>>> import numpy as np
>>> import numpy.linalg as la
>>> np.set_printoptions(precision=2, suppress=True, linewidth=160)
>>> tidy = lambda a: np.round(a, 2) + 0
>>> X = np.array([[5, 0, 2, 4, 2, 5, 5],
...     [4, 4, 4, 2, 2, 1, 3],
...     [3, 2, 3, 5, 4, 1, 5],
...     [3, 1, 2, 4, 4, 3, 0],
...     [2, 1, 1, 0, 1, 5, 0]])
>>> vec = np.array([2, -2, 0, -2, -2, 0, -2])
>>> np.einsum("ij,j->i", X, vec)
array([-12, -14, -26, -12,   0])
>>> X @ np.eye(7)[1]
array([0., 4., 2., 1., 1.])
>>> X @ (2 * vec)
array([-24, -28, -52, -24,   0])
>>> C2 = X.T @ X
>>> la.matrix_rank(C2)
np.int64(5)
>>> tidy(la.eigvalsh(C2)[::-1])
array([275.92,  32.82,  16.41,  14.3 ,   1.54,   0.  ,   0.  ])
>>> np.trace(C2), (X ** 2).sum()
(np.int64(341), np.int64(341))
>>> rng = np.random.default_rng(25)
>>> A2 = X + rng.integers(-2, 3, (5, 4)) @ rng.integers(-2, 3, (4, 7))
>>> A2
array([[ 7,  2, 10,  2,  2,  1,  3],
       [ 6,  3, 10,  0,  2,  0,  5],
       [ 7,  0, 15,  1,  4, -1,  9],
       [ 6,  0, -2,  3,  6,  6,  2],
       [-2,  1,  5,  2, -2,  2, -1]])
>>> A2 - X
array([[ 2,  2,  8, -2,  0, -4, -2],
       [ 2, -1,  6, -2,  0, -1,  2],
       [ 4, -2, 12, -4,  0, -2,  4],
       [ 3, -1, -4, -1,  2,  3,  2],
       [-4,  0,  4,  2, -3, -3, -1]])
>>> vec = np.array([4, 8, 2, 8, 2, 3, 0])
>>> a = np.maximum(A2 @ vec, 0)
>>> A2 * (a > 1e-9)[:, None]
array([[ 7,  2, 10,  2,  2,  1,  3],
       [ 6,  3, 10,  0,  2,  0,  5],
       [ 7,  0, 15,  1,  4, -1,  9],
       [ 6,  0, -2,  3,  6,  6,  2],
       [-2,  1,  5,  2, -2,  2, -1]])
>>> A2 = np.array([[2, -1, -2, -1, -1],
...     [3, -3, -1, 3, -2],
...     [-1, -3, 2, -2, -3],
...     [2, -2, -1, 2, -2],
...     [2, -1, -1, 2, -3]])
>>> A2[-1] = A2[0]
>>> A = A2 + 0.05 * np.eye(5)
>>> A
array([[ 2.05, -1.  , -2.  , -1.  , -1.  ],
       [ 3.  , -2.95, -1.  ,  3.  , -2.  ],
       [-1.  , -3.  ,  2.05, -2.  , -3.  ],
       [ 2.  , -2.  , -1.  ,  2.05, -2.  ],
       [ 2.  , -1.  , -2.  , -1.  , -0.95]])
>>> np.abs(A).max()
np.float64(3.0)
>>> tidy(la.svd(A, compute_uv=False))
array([7.67, 5.11, 3.61, 0.48, 0.03])
>>> tidy(A.mean(axis=0))
array([ 1.61, -1.99, -0.79,  0.21, -1.79])
>>> A.shape
(5, 5)
>>> np.count_nonzero(A)
np.int64(25)
>>> Uu, sigma, vt = la.svd(A)
>>> np.argmax(sigma[:-1] / (sigma[1:] + 1e-6)) + 1
np.int64(4)
>>> A2 = Uu[:, :4] @ np.diag(sigma[:4]) @ vt[:4]
>>> tidy(la.norm(A - A2) / la.norm(A))
np.float64(0.0)
>>> la.matrix_rank(A2)
np.int64(4)
>>> tidy(la.norm(A - A2, 2)), tidy(sigma[4])
(np.float64(0.03), np.float64(0.03))
>>> tidy(A2)
array([[ 2.04, -1.01, -2.01, -1.  , -0.99],
       [ 3.  , -2.95, -1.  ,  3.  , -2.  ],
       [-1.  , -3.  ,  2.05, -2.  , -3.  ],
       [ 2.  , -2.  , -1.  ,  2.05, -2.  ],
       [ 2.01, -0.99, -1.99, -1.  , -0.96]])
>>> tidy(np.abs(A - A2).max())
np.float64(0.01)
>>> K = np.load("block18.npy")
>>> K
array([[8., 9., 9., 6., 6.],
       [9., 8., 9., 6., 6.],
       [9., 9., 8., 6., 6.],
       [6., 6., 6., 3., 4.],
       [6., 6., 6., 4., 3.]])
>>> round(np.log10(la.cond(K)))
2
>>> np.argsort(-la.norm(K, axis=0).round(6), kind="stable")[:3]
array([0, 1, 2])
>>> vec = np.array([6, 0, 1, 0, 4])
>>> target = K @ vec
>>> target
array([81., 87., 86., 58., 54.])
>>> tidy(la.solve(K, K[:, 4]))
array([0., 0., 0., 0., 1.])
>>> tidy(la.solve(K, target + K[:, 0]))
array([7., 0., 1., 0., 4.])
>>> tidy(la.solve(K.T, K[1]))
array([0., 1., 0., 0., 0.])
>>> tidy(la.solve(K, target))
array([6., 0., 1., 0., 4.])
>>> ev, evecs = la.eigh(K)
>>> tidy(la.eigvalsh(K @ K))
array([   1.,    1.,    1.,    1., 1156.])
>>> tidy(ev)
array([-1., -1., -1., -1., 34.])
>>> tidy(evecs.T @ K @ evecs)
array([[-1.,  0.,  0.,  0.,  0.],
       [ 0., -1.,  0.,  0.,  0.],
       [ 0.,  0., -1.,  0.,  0.],
       [ 0.,  0.,  0., -1.,  0.],
       [ 0.,  0.,  0.,  0., 34.]])
>>> tidy(la.eigvalsh(K + -1 * np.eye(5)))
array([-2., -2., -2., -2., 33.])
>>> ev, evecs = la.eigh(K)
>>> vec = np.array([1, 5, 2, 5, 2])
>>> tidy(vec @ K @ vec / (vec @ vec)), tidy(ev[0]), ev[-1]
(np.float64(23.47), np.float64(-1.0), np.float64(34.0))
>>> (np.sign(evecs[:, -1].round(6)) == np.sign(evecs[0, -1].round(6))).astype(int)
array([1, 1, 1, 1, 1])
>>> np.abs(K).sum(axis=1).max(), np.abs(ev).max()
(np.float64(38.0), np.float64(34.0))
>>> vec @ K @ vec
np.float64(1385.0)
>>> tidy(la.eigvalsh(K[1:, 1:]))
array([-1., -1., -1., 25.])
>>> feats = np.loadtxt("x.csv", delimiter=",")
>>> feats
array([[0., 1., 1., 1., 1., 1., 1., 1., 1.],
       [1., 0., 1., 1., 1., 1., 1., 1., 1.],
       [1., 1., 0., 1., 1., 1., 1., 1., 1.],
       [1., 1., 1., 0., 1., 1., 1., 1., 1.],
       [1., 1., 1., 1., 0., 1., 1., 1., 1.],
       [1., 1., 1., 1., 1., 0., 1., 1., 1.],
       [1., 1., 1., 1., 1., 1., 0., 1., 1.],
       [1., 1., 1., 1., 1., 1., 1., 0., 1.],
       [1., 1., 1., 1., 1., 1., 1., 1., 0.]])
>>> ev, evecs = la.eigh(feats)
>>> tidy(la.eigvalsh(feats + 5 * np.eye(9)))
array([ 4.,  4.,  4.,  4.,  4.,  4.,  4.,  4., 13.])
>>> (ev > 1e-8).sum(), (ev < -1e-8).sum()
(np.int64(1), np.int64(8))
>>> np.abs(evecs[:, -1]).round(6).argmax()
np.int64(0)
>>> tidy(ev)
array([-1., -1., -1., -1., -1., -1., -1., -1.,  8.])
>>> tidy(ev.sum()), np.trace(feats)
(np.float64(0.0), np.float64(0.0))
>>> tidy(evecs.T @ evecs)
array([[1., 0., 0., 0., 0., 0., 0., 0., 0.],
       [0., 1., 0., 0., 0., 0., 0., 0., 0.],
       [0., 0., 1., 0., 0., 0., 0., 0., 0.],
       [0., 0., 0., 1., 0., 0., 0., 0., 0.],
       [0., 0., 0., 0., 1., 0., 0., 0., 0.],
       [0., 0., 0., 0., 0., 1., 0., 0., 0.],
       [0., 0., 0., 0., 0., 0., 1., 0., 0.],
       [0., 0., 0., 0., 0., 0., 0., 1., 0.],
       [0., 0., 0., 0., 0., 0., 0., 0., 1.]])
>>> tidy(evecs.T @ feats @ evecs)
array([[-1.,  0.,  0.,  0.,  0.,  0.,  0.,  0.,  0.],
       [ 0., -1.,  0.,  0.,  0.,  0.,  0.,  0.,  0.],
       [ 0.,  0., -1.,  0.,  0.,  0.,  0.,  0.,  0.],
       [ 0.,  0.,  0., -1.,  0.,  0.,  0.,  0.,  0.],
       [ 0.,  0.,  0.,  0., -1.,  0.,  0.,  0.,  0.],
       [ 0.,  0.,  0.,  0.,  0., -1.,  0.,  0.,  0.],
       [ 0.,  0.,  0.,  0.,  0.,  0., -1.,  0.,  0.],
       [ 0.,  0.,  0.,  0.,  0.,  0.,  0., -1.,  0.],
       [ 0.,  0.,  0.,  0.,  0.,  0.,  0.,  0.,  8.]])
>>> np.unique(ev.round(6) + 0, return_counts=True)[1]
array([8, 1])
>>> tidy(la.eigvalsh(feats).min())
np.float64(-1.0)
>>> t = np.radians(60)
>>> r_ = np.eye(9)
>>> r_[5, 5] = r_[6, 6] = np.cos(t)
>>> r_[5, 6], r_[6, 5] = -np.sin(t), np.sin(t)
>>> tidy(r_)
array([[ 1.  ,  0.  ,  0.  ,  0.  ,  0.  ,  0.  ,  0.  ,  0.  ,  0.  ],
       [ 0.  ,  1.  ,  0.  ,  0.  ,  0.  ,  0.  ,  0.  ,  0.  ,  0.  ],
       [ 0.  ,  0.  ,  1.  ,  0.  ,  0.  ,  0.  ,  0.  ,  0.  ,  0.  ],
       [ 0.  ,  0.  ,  0.  ,  1.  ,  0.  ,  0.  ,  0.  ,  0.  ,  0.  ],
       [ 0.  ,  0.  ,  0.  ,  0.  ,  1.  ,  0.  ,  0.  ,  0.  ,  0.  ],
       [ 0.  ,  0.  ,  0.  ,  0.  ,  0.  ,  0.5 , -0.87,  0.  ,  0.  ],
       [ 0.  ,  0.  ,  0.  ,  0.  ,  0.  ,  0.87,  0.5 ,  0.  ,  0.  ],
       [ 0.  ,  0.  ,  0.  ,  0.  ,  0.  ,  0.  ,  0.  ,  1.  ,  0.  ],
       [ 0.  ,  0.  ,  0.  ,  0.  ,  0.  ,  0.  ,  0.  ,  0.  ,  1.  ]])
>>> A2 = feats @ r_.T
>>> tidy(la.svd(feats, compute_uv=False)), tidy(la.svd(A2, compute_uv=False))
(array([8., 1., 1., 1., 1., 1., 1., 1., 1.]), array([8., 1., 1., 1., 1., 1., 1., 1., 1.]))
>>> tidy(np.abs(A2 - feats).max(axis=0))
array([0.  , 0.  , 0.  , 0.  , 0.  , 1.37, 0.87, 0.  , 0.  ])
>>> tidy(A2)
array([[ 0.  ,  1.  ,  1.  ,  1.  ,  1.  , -0.37,  1.37,  1.  ,  1.  ],
       [ 1.  ,  0.  ,  1.  ,  1.  ,  1.  , -0.37,  1.37,  1.  ,  1.  ],
       [ 1.  ,  1.  ,  0.  ,  1.  ,  1.  , -0.37,  1.37,  1.  ,  1.  ],
       [ 1.  ,  1.  ,  1.  ,  0.  ,  1.  , -0.37,  1.37,  1.  ,  1.  ],
       [ 1.  ,  1.  ,  1.  ,  1.  ,  0.  , -0.37,  1.37,  1.  ,  1.  ],
       [ 1.  ,  1.  ,  1.  ,  1.  ,  1.  , -0.87,  0.5 ,  1.  ,  1.  ],
       [ 1.  ,  1.  ,  1.  ,  1.  ,  1.  ,  0.5 ,  0.87,  1.  ,  1.  ],
       [ 1.  ,  1.  ,  1.  ,  1.  ,  1.  , -0.37,  1.37,  0.  ,  1.  ],
       [ 1.  ,  1.  ,  1.  ,  1.  ,  1.  , -0.37,  1.37,  1.  ,  0.  ]])
>>> np.allclose(la.norm(feats, axis=1), la.norm(A2, axis=1))
True
